$ ipython --no-banner

In [1]: import numpy as np

In [2]: import numpy.linalg as la

In [3]: np.set_printoptions(precision=3, suppress=True, linewidth=160)

In [4]: rd = lambda a: np.round(a, 3) + 0

In [5]: K = np.array([[-4, 5, -3, 1],
   ...:     [0, 4, 0, 4],
   ...:     [4, -5, 5, -3],
   ...:     [4, 2, 1, 2],
   ...:     [-4, -3, -3, -7]])

In [6]: x0 = np.array([2, -2, 0, 1])

In [7]: target = K @ x0

In [8]: rd(la.pinv(K) @ K)
Out[8]: 
array([[1., 0., 0., 0.],
       [0., 1., 0., 0.],
       [0., 0., 1., 0.],
       [0., 0., 0., 1.]])

In [9]: la.solve(K, target)
LinAlgError: Last 2 dimensions of the array must be square


In [10]: rd(la.solve(K.T @ K, K.T @ target))
Out[10]: array([ 2., -2.,  0.,  1.])

In [11]: rng = np.random.default_rng(6252)

In [12]: target = target + 0.1 * rng.normal(size=5)

In [13]: rd(target)
Out[13]: array([-16.893,  -3.95 ,  14.93 ,   6.191,  -8.961])

In [14]: beta, *_ = la.lstsq(K, target)

In [15]: rd(la.norm(target - K @ beta))
Out[15]: np.float64(0.013)

In [16]: print(rd(beta))
[ 2.049 -1.944 -0.025  0.954]

In [17]: m1 = np.load("x.npy")

In [18]: print(rd(m1))
[[-1.439 -1.561  2.877  2.877]
 [ 1.495 -4.495 -2.99  -2.99 ]
 [-1.241 -1.759  2.482  2.482]
 [-0.864 -2.136  1.727  1.727]
 [-1.276 -1.724  2.552  2.552]
 [-1.338 -1.662  2.677  2.677]
 [-1.397 -1.603  2.794  2.794]
 [-0.446 -2.554  0.893  0.893]
 [-1.352 -1.648  2.703  2.703]
 [-1.843 -1.157  3.687  3.687]
 [-0.27  -2.73   0.54   0.54 ]]

In [19]: Z = m1[[7, 1]].astype(float)

In [20]: for _ in range(6):
    ...:     lab = la.norm(m1[:, None] - Z, axis=-1).argmin(axis=1)
    ...:     Z = np.array([m1[lab == j].mean(axis=0) for j in range(2)])
    ...: 

In [21]: lab
Out[21]: array([0, 1, 0, 0, 0, 0, 0, 0, 0, 0, 0])

In [22]: print(rd(Z))
[[-1.147 -1.853  2.293  2.293]
 [ 1.495 -4.495 -2.99  -2.99 ]]

In [23]: Y = K / np.sqrt((K ** 2).mean(axis=1, keepdims=True))

In [24]: rd(Y[0])
Out[24]: array([-1.12,  1.4 , -0.84,  0.28])

In [25]: K - K.mean(axis=1, keepdims=True)
Out[25]: 
array([[-3.75,  5.25, -2.75,  1.25],
       [-2.  ,  2.  , -2.  ,  2.  ],
       [ 3.75, -5.25,  4.75, -3.25],
       [ 1.75, -0.25, -1.25, -0.25],
       [ 0.25,  1.25,  1.25, -2.75]])

In [26]: la.matrix_rank(K - K.mean(axis=1, keepdims=True))
Out[26]: np.int64(3)

In [27]: Y = np.array([[-2, -2], [2, 4], [-4, -1], [-4, 5]])

In [28]: print(np.vstack([m1, Y.T]).shape)
(13, 4)

In [29]: rd(np.einsum("ij->j", m1))
Out[29]: array([ -9.971, -23.029,  19.942,  19.942])

In [30]: rd(np.einsum("ij,ij->i", m1, m1))
Out[30]: array([21.067, 40.328, 16.958, 11.277, 17.629, 18.882, 20.133,  8.314, 19.157, 31.917,  8.109])

In [31]: Y @ m1
ValueError: matmul: Input operand 1 has a mismatch in its core dimension 0, with gufunc signature (n?,k),(k,m?)->(n?,m?) (size 11 is different from 2)


In [32]: X = np.arange(20).reshape(4, 5) + -1

In [33]: X
Out[33]: 
array([[-1,  0,  1,  2,  3],
       [ 4,  5,  6,  7,  8],
       [ 9, 10, 11, 12, 13],
       [14, 15, 16, 17, 18]])

In [34]: U, sv, VT = la.svd(X)

In [35]: np.argmax(sv[:-1] / (sv[1:] + 1e-6)) + 1
Out[35]: np.int64(2)

In [36]: Y = U[:, :2] @ np.diag(sv[:2]) @ VT[:2]

In [37]: rd(la.norm(X - Y, 2)), rd(sv[2])
Out[37]: (np.float64(0.0), np.float64(0.0))

In [38]: la.matrix_rank(X, rtol=0.05)
Out[38]: np.int64(2)

In [39]: rd(Y)
Out[39]: 
array([[-1.,  0.,  1.,  2.,  3.],
       [ 4.,  5.,  6.,  7.,  8.],
       [ 9., 10., 11., 12., 13.],
       [14., 15., 16., 17., 18.]])

In [40]: la.cond(X) > 100
Out[40]: np.True_

In [41]: np.argsort(-la.norm(X, axis=0).round(6), kind="stable")[:3]
Out[41]: array([4, 3, 2])

In [42]: rd(la.norm(X, 2) / la.norm(X))
Out[42]: np.float64(0.997)

In [43]: Y = np.array([[1.9], [1.8], [-0.2], [1.6]])

In [44]: Z = np.array([[1.3, -0.3, -1.5, 0.6, -1.2]])

In [45]: data = Y @ Z

In [46]: print(rd(data))
[[ 2.47 -0.57 -2.85  1.14 -2.28]
 [ 2.34 -0.54 -2.7   1.08 -2.16]
 [-0.26  0.06  0.3  -0.12  0.24]
 [ 2.08 -0.48 -2.4   0.96 -1.92]]

In [47]: r = la.matrix_rank(data)

In [48]: r
Out[48]: np.int64(1)

In [49]: ns = la.svd(data)[2][r:].T

In [50]: [int(la.matrix_rank(data[:, :j + 1])) for j in range(5)]
Out[50]: [1, 1, 1, 1, 1]

In [51]: [int(la.matrix_rank(data[:i])) for i in range(1, len(data) + 1)]
Out[51]: [1, 1, 1, 1]

In [52]: la.matrix_rank(data.T @ data), la.matrix_rank(data @ data.T)
Out[52]: (np.int64(1), np.int64(1))

In [53]: print(np.allclose(data @ ns, 0))
True

In [54]: U, sv, VT = la.svd(data, full_matrices=False)

In [55]: rd(U.T @ U)
Out[55]: 
array([[1., 0., 0., 0.],
       [0., 1., 0., 0.],
       [0., 0., 1., 0.],
       [0., 0., 0., 1.]])

In [56]: (sv > 1e-8).sum()
Out[56]: np.int64(1)

In [57]: print(U.shape, sv.shape, VT.shape)
(4, 4) (4,) (4, 5)

In [58]: rd(sv)
Out[58]: array([7.422, 0.   , 0.   , 0.   ])

In [59]: Y = np.array([[1, 0, 1], [2, 0, 2], [1, 0, 2], [0, 2, 1], [0, 0, 2]])

In [60]: rd(np.einsum("ij,ij->i", data, data))
Out[60]: array([21.046, 18.889,  0.233, 14.925])

In [61]: print(rd(np.einsum("ik,kj->ij", data, Y)))
[[-1.52  2.28 -7.79]
 [-1.44  2.16 -7.38]
 [ 0.16 -0.24  0.82]
 [-1.28  1.92 -6.56]]

In [62]: np.einsum("ij,ij->", data, Y)
ValueError: operands could not be broadcast together with remapped shapes [original->remapped]: (4,5)->(4,5) (5,3)->(5,3) 


In [63]: np.vstack([data, Y.T]).shape
Out[63]: (7, 5)

In [64]: Y @ data
ValueError: matmul: Input operand 1 has a mismatch in its core dimension 0, with gufunc signature (n?,k),(k,m?)->(n?,m?) (size 4 is different from 3)


In [65]: Y = np.array([[0, 1], [1, -1]])

In [66]: Z = np.kron(Y, data)

In [67]: Z.shape
Out[67]: (8, 10)

In [68]: rd(la.norm(Z, 2)), rd(la.norm(Y, 2) * la.norm(data, 2))
Out[68]: (np.float64(12.01), np.float64(12.01))

In [69]: la.matrix_rank(Z)
Out[69]: np.int64(2)

In [70]: m1 @ m1
ValueError: matmul: Input operand 1 has a mismatch in its core dimension 0, with gufunc signature (n?,k),(k,m?)->(n?,m?) (size 11 is different from 4)


In [71]: C2 = m1.T @ m1

In [72]: print(rd(C2))
[[ 17.46   12.453 -34.919 -34.919]
 [ 12.453  56.634 -24.906 -24.906]
 [-34.919 -24.906  69.838  69.838]
 [-34.919 -24.906  69.838  69.838]]

In [73]: (m1 @ m1.T).shape
Out[73]: (11, 11)

In [74]: print(rd(la.svd(m1, compute_uv=False) ** 2))
[169.502  44.269   0.      0.   ]

In [75]: print(np.allclose(C2, C2.T))
True

In [76]: feats = np.load("mat.npy")

In [77]: feats
Out[77]: 
array([[1, 1, 0, 3, 1],
       [1, 1, 0, 3, 1],
       [0, 0, 0, 0, 0],
       [3, 3, 0, 9, 3],
       [1, 1, 0, 3, 1]])

In [78]: ev, V = la.eigvalsh(feats)
ValueError: too many values to unpack (expected 2)


In [79]: ev, V = la.eigh(feats)

In [80]: rd(la.eigvalsh(feats + 5 * np.eye(5)))
Out[80]: array([ 5.,  5.,  5.,  5., 17.])

In [81]: print(np.unique(ev.round(6) + 0, return_counts=True)[1])
[4 1]

In [82]: rd(V @ np.diag(ev) @ V.T)
Out[82]: 
array([[1., 1., 0., 3., 1.],
       [1., 1., 0., 3., 1.],
       [0., 0., 0., 0., 0.],
       [3., 3., 0., 9., 3.],
       [1., 1., 0., 3., 1.]])

In [83]: np.abs(V[:, -1]).round(6).argmax()
Out[83]: np.int64(3)

In [84]: U, sv, VT = la.svd(feats)

In [85]: print(rd(sv))
[12.  0.  0.  0.  0.]

In [86]: print(np.argmax(sv[:-1] / (sv[1:] + 1e-6)) + 1)
1

In [87]: Y = U[:, :1] @ np.diag(sv[:1]) @ VT[:1]

In [88]: rd(np.abs(feats - Y).max())
Out[88]: np.float64(0.0)

In [89]: print(la.matrix_rank(Y))
1

In [90]: rd(la.norm(feats - Y) / la.norm(feats))
Out[90]: np.float64(0.0)

In [91]: rd(Y)
Out[91]: 
array([[1., 1., 0., 3., 1.],
       [1., 1., 0., 3., 1.],
       [0., 0., 0., 0., 0.],
       [3., 3., 0., 9., 3.],
       [1., 1., 0., 3., 1.]])

In [92]: A = np.loadtxt("test11.csv", delimiter=",")

In [93]: rd(A)
Out[93]: 
array([[0.118, 0.118, 0.235, 0.529],
       [0.391, 0.087, 0.174, 0.348],
       [0.   , 0.091, 0.273, 0.636],
       [0.   , 0.062, 0.562, 0.375]])

In [94]: f = np.array([-2, -3, -2, 0])

In [95]: Y = A + np.outer(f, np.eye(4)[1])

In [96]: print(rd(la.det(Y) / la.det(A)), rd(1 + la.solve(A, f)[1]))
8.613 8.613

In [97]: rd(Y)
Out[97]: 
array([[ 0.118, -1.882,  0.235,  0.529],
       [ 0.391, -2.913,  0.174,  0.348],
       [ 0.   , -1.909,  0.273,  0.636],
       [ 0.   ,  0.062,  0.562,  0.375]])

In [98]: U, sv = la.svd(Y)
ValueError: too many values to unpack (expected 2)


In [99]: U, sv, VT = la.svd(Y, full_matrices=False)

In [100]: print(rd(np.abs(VT[0])))
[0.083 0.971 0.094 0.203]

In [101]: rd(sv / sv[0])
Out[101]: array([1.   , 0.188, 0.069, 0.007])

In [102]: rd(sv)
Out[102]: array([4.075, 0.765, 0.281, 0.03 ])

In [103]: print((sv > 1e-8).sum())
4

In [104]: def softmax(z):
     ...:     e = np.exp(z - z.max(axis=-1, keepdims=True))
     ...:     return e / e.sum(axis=-1, keepdims=True)
     ...: 

In [105]: print(rd(softmax(A[2])))
[0.189 0.207 0.248 0.357]

In [106]: rd(softmax(A[2] + 5))
Out[106]: array([0.189, 0.207, 0.248, 0.357])

In [107]: att = A @ A.T / np.sqrt(4)

In [108]: softmax(att).round(6).argmax(axis=1)
Out[108]: array([2, 1, 2, 3])
